$ ipython --no-banner

In [1]: import numpy as np

In [2]: import numpy.linalg as la

In [3]: np.set_printoptions(precision=2, suppress=True, linewidth=200, sign=" ")

In [4]: tidy = lambda a: np.round(a, 2) + 0

In [5]: Q, _ = la.qr(np.array([[0.5, -0.3, -3.2], [0.7, 1.0, 1.3], [-0.8, -0.2, 1.4]]))

In [6]: vecs, _ = la.qr(np.array([[-0.7, 0.1, -0.6], [0.3, 2.3, -0.4], [-0.6, -0.2, 0.8]]))

In [7]: s = 3 * 0.9 ** np.arange(3)

In [8]: F = Q[:, :3] * s @ vecs[:3]

In [9]: tidy(F)
Out[9]: 
array([[ 0.49, -1.44,  2.17],
       [ 0.18,  2.3 ,  1.55],
       [-2.72, -0.2 , -0.03]])

In [10]: Q = F.astype(float).copy()

In [11]: for j in range(3):
    ...:     Q[:, j] -= Q[:, :j] @ (Q[:, :j].T @ Q[:, j])
    ...:     Q[:, j] /= la.norm(Q[:, j])
    ...: 

In [12]: tidy(Q.T @ Q)
Out[12]: 
array([[ 1.,  0.,  0.],
       [ 0.,  1.,  0.],
       [ 0.,  0.,  1.]])

In [13]: tidy(Q.T @ F)
Out[13]: 
array([[ 2.77,  0.09,  0.52],
       [ 0.  ,  2.72,  0.15],
       [ 0.  ,  0.  ,  2.61]])

In [14]: def softmax(z):
    ...:     e = np.exp(z - z.max(axis=-1, keepdims=True))
    ...:     return e / e.sum(axis=-1, keepdims=True)
    ...: 

In [15]: tidy(softmax(10 * F[0]))
Out[15]: array([ 0.,  0.,  1.])

In [16]: print(tidy(softmax(F[0] + 2)))
[ 0.15  0.02  0.82]

In [17]: print(tidy(softmax(F[0])))
[ 0.15  0.02  0.82]

In [18]: scores = F @ F.T / np.sqrt(3)

In [19]: print(softmax(scores).round(6).argmax(axis=1))
[ 0  1  2]

In [20]: print(tidy(softmax(scores)))
[[ 0.97  0.02  0.01]
 [ 0.01  0.98  0.01]
 [ 0.01  0.01  0.99]]

In [21]: tidy(np.abs(F).max())
Out[21]: np.float64(2.72)

In [22]: print(np.count_nonzero(F))
9

In [23]: print(tidy(np.diff(F, axis=0)))
[[-0.31  3.74 -0.62]
 [-2.9  -2.5  -1.59]]

In [24]: tidy(F.mean(axis=0))
Out[24]: array([-0.68,  0.22,  1.23])

In [25]: print(tidy(la.norm(F)))
4.71

In [26]: rng = np.random.default_rng(605)

In [27]: lab = rng.integers(0, 3, 5)

In [28]: M = np.array([[0, 1, 1, 2, 1],
    ...:     [0, 2, 2, 2, 0],
    ...:     [1, 2, 2, 1, 0],
    ...:     [2, 1, 2, 0, 2],
    ...:     [2, 1, 0, 2, 0]]) * (lab[:, None] == lab)

In [29]: M
Out[29]: 
array([[ 0,  1,  0,  0,  0],
       [ 0,  2,  0,  0,  0],
       [ 0,  0,  2,  1,  0],
       [ 0,  0,  2,  0,  2],
       [ 0,  0,  0,  2,  0]])

In [30]: print((M - M.T) / 2)
[[ 0.   0.5  0.   0.   0. ]
 [-0.5  0.   0.   0.   0. ]
 [ 0.   0.   0.  -0.5  0. ]
 [ 0.   0.   0.5  0.   0. ]
 [ 0.   0.   0.   0.   0. ]]

In [31]: tidy(np.abs(la.eigvals(M)).max())
Out[31]: np.float64(3.1)

In [32]: (M + M.T) / 2
Out[32]: 
array([[ 0. ,  0.5,  0. ,  0. ,  0. ],
       [ 0.5,  2. ,  0. ,  0. ,  0. ],
       [ 0. ,  0. ,  2. ,  1.5,  0. ],
       [ 0. ,  0. ,  1.5,  0. ,  2. ],
       [ 0. ,  0. ,  0. ,  2. ,  0. ]])

In [33]: M @ M
Out[33]: 
array([[ 0,  2,  0,  0,  0],
       [ 0,  4,  0,  0,  0],
       [ 0,  0,  6,  2,  2],
       [ 0,  0,  4,  6,  0],
       [ 0,  0,  4,  0,  4]])

In [34]: print(np.allclose(M @ M.T, M.T @ M))
False

In [35]: np.trace(M)
Out[35]: np.int64(4)

In [36]: la.cond(M) > 100
Out[36]: np.True_

In [37]: print(tidy(la.norm(M, 2) / la.norm(M)))
0.71

In [38]: [round(float(x), 2) for x in la.svd(M, compute_uv=False)[:3]]
Out[38]: [3.31, 2.24, 2.2]

In [39]: U, s, VT = la.svd(M)

In [40]: np.argmax(s[:-1] / (s[1:] + 1e-6)) + 1
Out[40]: np.int64(4)

In [41]: print(tidy(s))
[ 3.31  2.24  2.2   1.1   0.  ]

In [42]: M2 = U[:, :4] @ np.diag(s[:4]) @ VT[:4]

In [43]: la.matrix_rank(M, rtol=0.05)
Out[43]: np.int64(4)

In [44]: tidy(np.abs(M - M2).max())
Out[44]: np.float64(0.0)

In [45]: tidy(M2)
Out[45]: 
array([[ 0.,  1.,  0.,  0.,  0.],
       [ 0.,  2.,  0.,  0.,  0.],
       [ 0.,  0.,  2.,  1.,  0.],
       [ 0.,  0.,  2.,  0.,  2.],
       [ 0.,  0.,  0.,  2.,  0.]])

In [46]: P = np.triu(np.array([[1, 1, 3, -2, 2],
    ...:     [1, 1, 2, -1, 1],
    ...:     [3, -2, -1, -3, -3],
    ...:     [1, -3, -3, 0, 2],
    ...:     [1, 3, -3, 0, -2]]), 1) + np.eye(5)

In [47]: M2 = P @ M @ la.inv(P)

In [48]: np.trace(M2), np.trace(M)
Out[48]: (np.float64(4.0), np.int64(4))

In [49]: P @ M - M @ P
Out[49]: 
array([[ 0.,  2.,  0.,  8., -5.],
       [ 0.,  0., -2.,  6., -4.],
       [ 0.,  0., -6.,  0., -2.],
       [ 0.,  0.,  0., 10.,  6.],
       [ 0.,  0.,  0.,  0., -4.]])

In [50]: tidy(la.det(M2))
Out[50]: np.float64(0.0)

In [51]: tidy(np.poly(M2))
Out[51]: array([  1.,  -4.,  -2.,  20., -16.,   0.])

In [52]: K = np.loadtxt("m.csv", delimiter=",")

In [53]: K
Out[53]: 
array([[ 1., -1.,  1.],
       [ 1.,  0.,  0.],
       [ 1.,  1.,  1.]])

In [54]: u = np.array([8, 5, 6])

In [55]: M2 = K + np.outer(u, np.eye(3)[1])

In [56]: tidy(la.det(M2) / la.det(K)), tidy(1 + la.solve(K, u)[1])
Out[56]: (np.float64(0.0), np.float64(0.0))

In [57]: la.matrix_rank(M2 - K)
Out[57]: np.int64(1)

In [58]: u = np.array([1, 2, 1, 1, 2]) + 0.5

In [59]: feats = np.eye(5) - 2 * np.outer(u, u) / (u @ u)

In [60]: tidy(feats)
Out[60]: 
array([[ 0.77, -0.39, -0.23, -0.23, -0.39],
       [-0.39,  0.35, -0.39, -0.39, -0.65],
       [-0.23, -0.39,  0.77, -0.23, -0.39],
       [-0.23, -0.39, -0.23,  0.77, -0.39],
       [-0.39, -0.65, -0.39, -0.39,  0.35]])

In [61]: (la.matrix_power((M != 0) + (M.T != 0) + np.eye(5), 5) > 0).astype(int)
Out[61]: 
array([[ 1,  1,  0,  0,  0],
       [ 1,  1,  0,  0,  0],
       [ 0,  0,  1,  1,  1],
       [ 0,  0,  1,  1,  1],
       [ 0,  0,  1,  1,  1]])

In [62]: print((M != 0).astype(int))
[[ 0  1  0  0  0]
 [ 0  1  0  0  0]
 [ 0  0  1  1  0]
 [ 0  0  1  0  1]
 [ 0  0  0  1  0]]

In [63]: M @ M
Out[63]: 
array([[ 0,  2,  0,  0,  0],
       [ 0,  4,  0,  0,  0],
       [ 0,  0,  6,  2,  2],
       [ 0,  0,  4,  6,  0],
       [ 0,  0,  4,  0,  4]])

In [64]: print(tidy(np.sort(la.eigvals(M).real)))
[-2.25  0.    1.15  2.    3.1 ]

In [65]: ev, vecs = la.eig(feats)

In [66]: tidy(np.sort(la.eigvals(feats @ feats)))
Out[66]: array([ 1.,  1.,  1.,  1.,  1.])

In [67]: tidy(np.sort(la.eigvals(la.inv(feats))))
Out[67]: array([-1.,  1.,  1.,  1.,  1.])

In [68]: tidy(ev)
Out[68]: array([ 1., -1.,  1.,  1.,  1.])

In [69]: tidy(np.prod(ev))
Out[69]: np.float64(-1.0)

In [70]: m1 = np.load("w.npy")

In [71]: m1
Out[71]: 
array([[ 10,  12,   1],
       [ 12,  34, -17],
       [  1, -17,  17]])

In [72]: # rank 2

In [73]: tidy(np.trace(la.pinv(m1) @ m1))
Out[73]: np.float64(2.0)

In [74]: print(np.allclose(m1[:-1].T @ la.lstsq(m1[:-1].T, m1[-1])[0], m1[-1]))
True

In [75]: np.unique(m1.round(6), axis=0).shape
Out[75]: (3, 3)

In [76]: lab = rng.permutation(3)

In [77]: lab
Out[77]: array([ 2,  0,  1])

In [78]: M2 = m1[lab][:, lab]

In [79]: print(tidy(la.det(M2)), tidy(la.det(m1[lab])))
0.0 0.0

In [80]: np.diag(M2)
Out[80]: array([ 17,  10,  34])

In [81]: np.trace(M2)
Out[81]: np.int64(61)

In [82]: M2
Out[82]: 
array([[ 17,   1, -17],
       [  1,  10,  12],
       [-17,  12,  34]])

In [83]: ev, vecs = la.eigh(M2)

In [84]: tidy(vecs.T @ M2 @ vecs)
Out[84]: 
array([[  0.  ,   0.  ,   0.  ],
       [  0.  ,  13.88,   0.  ],
       [  0.  ,   0.  ,  47.12]])

In [85]: (ev > 1e-8).sum(), (ev < -1e-8).sum()
Out[85]: (np.int64(2), np.int64(0))

In [86]: tidy(la.svd(M2, compute_uv=False))
Out[86]: array([ 47.12,  13.88,   0.  ])

In [87]: print(tidy(la.eigvalsh(M2 + 3 * np.eye(3))))
[  3.    16.88  50.12]

In [88]: tidy(np.abs(vecs[:, -1]))
Out[88]: array([ 0.47,  0.26,  0.84])

In [89]: np.unique(ev.round(6) + 0, return_counts=True)[1]
Out[89]: array([ 1,  1,  1])

In [90]: tidy(la.eigvalsh(M2 @ M2))
Out[90]: array([    0.  ,   192.63,  2220.37])

In [91]: [round(float(x), 2) for x in la.svd(m1, compute_uv=False)[:3]]
Out[91]: [47.12, 13.88, 0.0]

In [92]: la.matrix_rank(m1, rtol=0.1)
Out[92]: np.int64(2)

In [93]: A = 2 * np.eye(4) + np.eye(4, k=1)

In [94]: print(A)
[[ 2.  1.  0.  0.]
 [ 0.  2.  1.  0.]
 [ 0.  0.  2.  1.]
 [ 0.  0.  0.  2.]]

In [95]: # triangular: eigenvalues sit on the diagonal

In [96]: P = np.triu(np.array([[-6, 2, 3, 9], [4, 4, -8, 7], [-9, 0, 7, -3], [-5, 4, -1, 0]]), 1) + np.eye(4)

In [97]: M2 = P @ A @ la.inv(P)

In [98]: P @ A - A @ P
Out[98]: 
array([[ 0.,  0., 10., -4.],
       [ 0.,  0.,  0., -5.],
       [ 0.,  0.,  0.,  0.],
       [ 0.,  0.,  0.,  0.]])

In [99]: np.trace(M2), np.trace(A)
Out[99]: (np.float64(8.0), np.float64(8.0))

In [100]: la.matrix_rank(M2)
Out[100]: np.int64(4)

In [101]: print(np.poly(M2))
[  1.  -8.  24. -32.  16.]

In [102]: lab = rng.permutation(4)

In [103]: lab
Out[103]: array([ 2,  0,  1,  3])

In [104]: M2 = A[lab][:, lab]

In [105]: print(tidy(np.sort(np.abs(la.eigvals(M2)))))
[ 2.  2.  2.  2.]

In [106]: np.diag(M2)
Out[106]: array([ 2.,  2.,  2.,  2.])

In [107]: M2
Out[107]: 
array([[ 2.,  0.,  0.,  1.],
       [ 0.,  2.,  1.,  0.],
       [ 1.,  0.,  2.,  0.],
       [ 0.,  0.,  0.,  2.]])

In [108]: np.allclose(M2, A)
Out[108]: False

In [109]: W0 = np.loadtxt("run0.csv", delimiter=",")

In [110]: W0
Out[110]: 
array([[ 0.,  4.],
       [ 4.,  8.]])

In [111]: ev, vecs = la.eigh(W0)

In [112]: print(tidy(vecs @ np.diag(ev) @ vecs.T))
[[ 0.  4.]
 [ 4.  8.]]

In [113]: print(tidy(la.eigvalsh(W0 + -3 * np.eye(2))))
[-4.66  6.66]

In [114]: tidy(la.svd(W0, compute_uv=False))
Out[114]: array([ 9.66,  1.66])

In [115]: tidy(vecs.T @ vecs)
Out[115]: 
array([[ 1.,  0.],
       [ 0.,  1.]])

In [116]: tidy(ev.sum()), np.trace(W0)
Out[116]: (np.float64(8.0), np.float64(8.0))

In [117]: print(np.unique(ev.round(6) + 0, return_counts=True)[1])
[ 1  1]

In [118]: tidy(la.eigvalsh(W0).min())
Out[118]: np.float64(-1.66)

In [119]: [round(float(la.det(W0[:i, :i])), 2) + 0 for i in range(1, 3)]
Out[119]: [0.0, -16.0]

In [120]: Q = W0.astype(float).copy()

In [121]: for j in range(2):
     ...:     Q[:, j] -= Q[:, :j] @ (Q[:, :j].T @ Q[:, j])
     ...:     Q[:, j] /= la.norm(Q[:, j])
     ...: 

In [122]: Q
Out[122]: 
array([[ 0.,  1.],
       [ 1.,  0.]])

In [123]: Q.T @ W0
Out[123]: 
array([[ 4.,  8.],
       [ 0.,  4.]])

In [124]: Q.T @ Q
Out[124]: 
array([[ 1.,  0.],
       [ 0.,  1.]])

In [125]: Q, _ = la.qr(np.array([[-0.3, -0.5, 1.2, 0.4],
     ...:     [-0.9, 0.7, 1.4, -1.1],
     ...:     [0.7, -0.1, 0.2, 0.3],
     ...:     [2.2, 0.2, 1.4, -0.7]]))

In [126]: vecs, _ = la.qr(np.array([[-0.9, 1.2, -0.3], [0.6, -0.6, 0.4], [1.0, 0.8, 0.8]]))

In [127]: s = 3 * 0.9 ** np.arange(3)

In [128]: X = Q[:, :3] * s @ vecs[:3]

In [129]: tidy(X)
Out[129]: 
array([[-0.49, -2.1 ,  1.32],
       [-1.01, -0.97, -2.24],
       [-0.48,  0.37,  0.65],
       [-2.41,  1.32,  0.72]])

In [130]: vec = np.array([3, 0, 4])

In [131]: target = X @ vec

In [132]: print(tidy(la.lstsq(X, target)[0]))
[ 3.  0.  4.]

In [133]: target = target + 0.05 * rng.normal(size=4)

In [134]: tidy(target)
Out[134]: array([  3.76, -11.93,   1.14,  -4.29])

In [135]: c, *_ = la.lstsq(X, target)

In [136]: [round(float(la.norm(la.solve(X.T @ X + lam * np.eye(3), X.T @ target))), 2) for lam in (0, 1, 10, 100)]
Out[136]: [4.97, 4.36, 2.07, 0.33]

In [137]: tidy(c)
Out[137]: array([ 2.98,  0.01,  3.98])

In [138]: print(tidy(X.T @ (target - X @ c)))
[ 0.  0.  0.]

In [139]: print(tidy(la.norm(target - X @ c)))
0.03

In [140]: W1 = np.array([[2, 3], [3, 2], [0, 1]])

In [141]: c = np.array([-8, -4])

In [142]: act = np.maximum(X @ W1 + c, 0)

In [143]: (act > 0).mean(axis=0)
Out[143]: array([ 0.,  0.])

In [144]: (act > 0).astype(int)
Out[144]: 
array([[ 0,  0],
       [ 0,  0],
       [ 0,  0],
       [ 0,  0]])

In [145]: act
Out[145]: 
array([[ 0.,  0.],
       [ 0.,  0.],
       [ 0.,  0.],
       [ 0.,  0.]])

In [146]: cent = np.array([[0, -1, -2], [1, 3, 1]])

In [147]: print(act @ cent)
[[ 0.  0.  0.]
 [ 0.  0.  0.]
 [ 0.  0.  0.]
 [ 0.  0.  0.]]

In [148]: W1 @ cent
Out[148]: 
array([[ 3,  7, -1],
       [ 2,  3, -4],
       [ 1,  3,  1]])

In [149]: print(tidy(softmax(X[1])))
[ 0.43  0.45  0.13]

In [150]: softmax(X).sum(axis=1)
Out[150]: array([ 1.,  1.,  1.,  1.])

In [151]: scores = X @ X.T / np.sqrt(3)

In [152]: tidy(softmax(scores + np.triu(np.full(scores.shape, -np.inf), 1)))
Out[152]: 
array([[ 1.  ,  0.  ,  0.  ,  0.  ],
       [ 0.01,  0.99,  0.  ,  0.  ],
       [ 0.37,  0.14,  0.49,  0.  ],
       [ 0.01,  0.01,  0.03,  0.96]])

In [153]: softmax(scores).round(6).argmax(axis=1)
Out[153]: array([ 0,  1,  3,  3])

In [154]: print(tidy(softmax(scores)[1] @ X))
[-1.02 -0.95 -2.13]
